$ python -q
>>> import numpy as np
>>> np.set_printoptions(precision=2, suppress=True, linewidth=160)
>>> rnd = lambda a: np.round(a, 2) + 0
>>> feats = np.array([[0.0, 0.0, 0.0, 0.0, 2.0, -2.0],
...     [0.0, 0.0, 0.0, 0.0, 0.0, 1.0],
...     [0.0, 0.0, 0.0, 0.0, -1.0, -3.0],
...     [0.0, 0.0, 0.0, 0.0, -2.0, 2.0],
...     [2.0, 0.0, -1.0, -2.0, 0.0, 0.0],
...     [-2.0, 1.0, -3.0, 2.0, 0.0, 0.0]])
>>> np.linalg.matrix_rank(feats, rtol=0.1)
np.int64(4)
>>> np.trace(feats)
np.float64(0.0)
>>> rnd(np.linalg.det(feats))
np.float64(0.0)
>>> np.allclose(feats @ feats.T, feats.T @ feats)
True
>>> (feats + feats.T) / 2
array([[ 0.,  0.,  0.,  0.,  2., -2.],
       [ 0.,  0.,  0.,  0.,  0.,  1.],
       [ 0.,  0.,  0.,  0., -1., -3.],
       [ 0.,  0.,  0.,  0., -2.,  2.],
       [ 2.,  0., -1., -2.,  0.,  0.],
       [-2.,  1., -3.,  2.,  0.,  0.]])
>>> feats.inv()
Traceback (most recent call last):
  File "<python-input-9>", line 1, in <module>
    feats.inv()
    ^^^^^^^^^
AttributeError: 'numpy.ndarray' object has no attribute 'inv'
>>> rnd(np.sort(np.abs(np.linalg.eigvals(feats))))
array([0. , 0. , 2.6, 2.6, 4.5, 4.5])
>>> np.allclose(feats, feats.T)
True
>>> rnd(np.linalg.eigvalsh(feats).min())
np.float64(-4.5)
>>> np.all(np.linalg.eigvalsh(feats) > 0)
np.False_
>>> [round(float(np.linalg.det(feats[:i, :i])), 2) + 0 for i in range(1, 7)]
[0.0, 0.0, 0.0, 0.0, 0.0, 0.0]
>>> Uu, sigma, Vh = np.linalg.svd(feats)
>>> V = Vh[:(sigma > 1e-8).sum()]
>>> rng = np.random.default_rng(88)
>>> vec = feats[2] + -3 * feats[1] + rng.integers(2) * np.eye(6)[1]
>>> vec
array([ 0.,  1.,  0.,  0., -1., -6.])
>>> rnd(np.linalg.norm(vec - V.T @ V @ vec))
np.float64(0.97)
>>> np.linalg.matrix_rank(np.vstack([feats, vec]))
np.int64(5)
>>> rnd(np.diag(V.T @ V))
array([0.5 , 0.07, 0.94, 0.5 , 1.  , 1.  ])
>>> X = np.diag(np.array([9, -8, 8]))
>>> X
array([[ 9,  0,  0],
       [ 0, -8,  0],
       [ 0,  0,  8]])
>>> O = X.astype(float).copy()
>>> for j in range(3):
...     O[:, j] -= O[:, :j] @ (O[:, :j].T @ O[:, j])
...     O[:, j] /= np.linalg.norm(O[:, j])
... 
>>> O.T @ X
array([[9., 0., 0.],
       [0., 8., 0.],
       [0., 0., 8.]])
